$ python -q
>>> import numpy as np
>>> import numpy.linalg as la
>>> np.set_printoptions(precision=2, suppress=True, linewidth=160, sign=" ")
>>> rnd = lambda a: np.round(a, 2) + 0
>>> u = np.array([-1, 1, 3, 3])
>>> A = 3 * np.eye(4) + np.outer(u, u)
>>> A
array([[ 4., -1., -3., -3.],
       [-1.,  4.,  3.,  3.],
       [-3.,  3., 12.,  9.],
       [-3.,  3.,  9., 12.]])
>>> # equal to its transpose
>>> rng = np.random.default_rng(68656)
>>> z = rng.permutation(4)
>>> z
array([ 1,  2,  3,  0])
>>> out = A[z][:, z]
>>> np.diag(out)
array([  4.,  12.,  12.,   4.])
>>> np.trace(out)
np.float64(32.0)
>>> out = np.array([[1, 1, 9, 0]])
>>> K = out.T @ out
>>> K
array([[  1,   1,   9,   0],
       [  1,   1,   9,   0],
       [  9,   9,  81,   0],
       [  0,   0,   0,   0]])
>>> # rows 0 and 1 are equal
>>> ang = np.radians(90)
>>> Rm = np.eye(4)
>>> Rm[3, 3] = Rm[2, 2] = np.cos(ang)
>>> Rm[3, 2], Rm[2, 3] = -np.sin(ang), np.sin(ang)
>>> rnd(Rm)
array([[ 1.,  0.,  0.,  0.],
       [ 0.,  1.,  0.,  0.],
       [ 0.,  0.,  0.,  1.],
       [ 0.,  0., -1.,  0.]])
>>> out = K @ Rm.T
>>> rnd(out)
array([[  1.,   1.,   0.,  -9.],
       [  1.,   1.,   0.,  -9.],
       [  9.,   9.,   0., -81.],
       [  0.,   0.,   0.,   0.]])
>>> np.abs(out - K).max(axis=0)
array([  0.,   0.,  81.,  81.])
>>> rnd(la.det(Rm)), np.trace(Rm)
(np.float64(1.0), np.float64(2.0))
>>> np.allclose(la.norm(K, axis=1), la.norm(out, axis=1))
True
>>> J = np.array([[3, 0, 0], [2, 2, 10], [3, 1, 5], [0, 0, 0]])
>>> r = la.matrix_rank(J)
>>> r
np.int64(2)
>>> ns = la.svd(J)[2][r:].T
>>> ns.shape
(3, 1)
>>> rnd(ns @ ns.T)
array([[ 0.  ,  0.  ,  0.  ],
       [ 0.  ,  0.96, -0.19],
       [ 0.  , -0.19,  0.04]])
>>> la.matrix_rank(J.T @ J), la.matrix_rank(J @ J.T)
(np.int64(2), np.int64(2))
>>> [int(la.matrix_rank(np.delete(J, i, axis=0))) for i in range(4)]
[2, 2, 2, 2]
>>> [int(la.matrix_rank(J[:i])) for i in range(1, len(J) + 1)]
[1, 2, 2, 2]
>>> rnd(J @ ns)
array([[ 0.],
       [ 0.],
       [ 0.],
       [ 0.]])
>>> [round(float(x), 2) for x in la.svd(J, compute_uv=False)[:3]]
[11.86, 3.36, 0.0]
>>> rnd(la.norm(J, 2) / la.norm(J))
np.float64(0.96)
>>> rnd(la.norm(J, axis=0))
array([  4.69,   2.24,  11.18])
>>> rnd(la.norm(J, axis=1))
array([  3.  ,  10.39,   5.92,   0.  ])
>>> rnd(la.norm(J) ** 2 / la.norm(J, 2) ** 2)
np.float64(1.08)
>>> rnd(la.norm(J[2], 1)), rnd(la.norm(J[2], np.inf))
(np.float64(9.0), np.float64(5.0))
>>> rnd(la.norm(J, 2))
np.float64(11.86)
>>> J[2] @ J[0]
np.int64(9)
>>> rnd(la.norm(J, 1)), rnd(la.norm(J, np.inf))
(np.float64(15.0), np.float64(14.0))
>>> W0 = np.array([[0.9, 0.8, 0.3, -2.0],
...     [-0.27, -0.24, -0.09, 0.6],
...     [2.16, 1.92, 0.72, -4.8]])
>>> W0
array([[ 0.9 ,  0.8 ,  0.3 , -2.  ],
       [-0.27, -0.24, -0.09,  0.6 ],
       [ 2.16,  1.92,  0.72, -4.8 ]])
>>> x = np.array([5, 3, 0, 3])
>>> h1 = np.maximum(W0 @ x, 0)
>>> rnd(W0.T @ h1)
array([  5.48,   4.87,   1.83, -12.17])
>>> rnd(np.maximum(W0 @ (3 * x), 0))
array([ 2.7 ,  0.  ,  6.48])
>>> rnd(np.tanh(W0 @ x))
array([ 0.72, -0.26,  0.97])
>>> u = np.array([5, -1, -1])
>>> rnd(np.array([np.convolve(row, u, "same") for row in W0]))
array([[  3.1 ,  -0.2 , -11.1 ,   1.7 ],
       [ -0.93,   0.06,   3.33,  -0.51],
       [  7.44,  -0.48, -26.64,   4.08]])
>>> rnd(np.cross(W0[0, :3], W0[1, :3]))
array([ 0.,  0.,  0.])
>>> rnd(np.polyval(u, W0[0]))
array([ 2.15,  1.4 , -0.85, 21.  ])
>>> rnd(W0 - W0[0])
array([[ 0.  ,  0.  ,  0.  ,  0.  ],
       [-1.17, -1.04, -0.39,  2.6 ],
       [ 1.26,  1.12,  0.42, -2.8 ]])
>>> rnd(W0.sum(axis=0))
array([ 2.79,  2.48,  0.93, -6.2 ])
>>> la.matrix_rank(W0)
np.int64(1)
>>> rnd(la.svd(W0, compute_uv=False))
array([ 6.16,  0.  ,  0.  ])
>>> np.count_nonzero(W0)
np.int64(12)
>>> W0.sum(axis=1)
array([ 0.,  0.,  0.])
>>> np.unravel_index(np.abs(W0).argmax(), W0.shape)
(np.int64(2), np.int64(3))
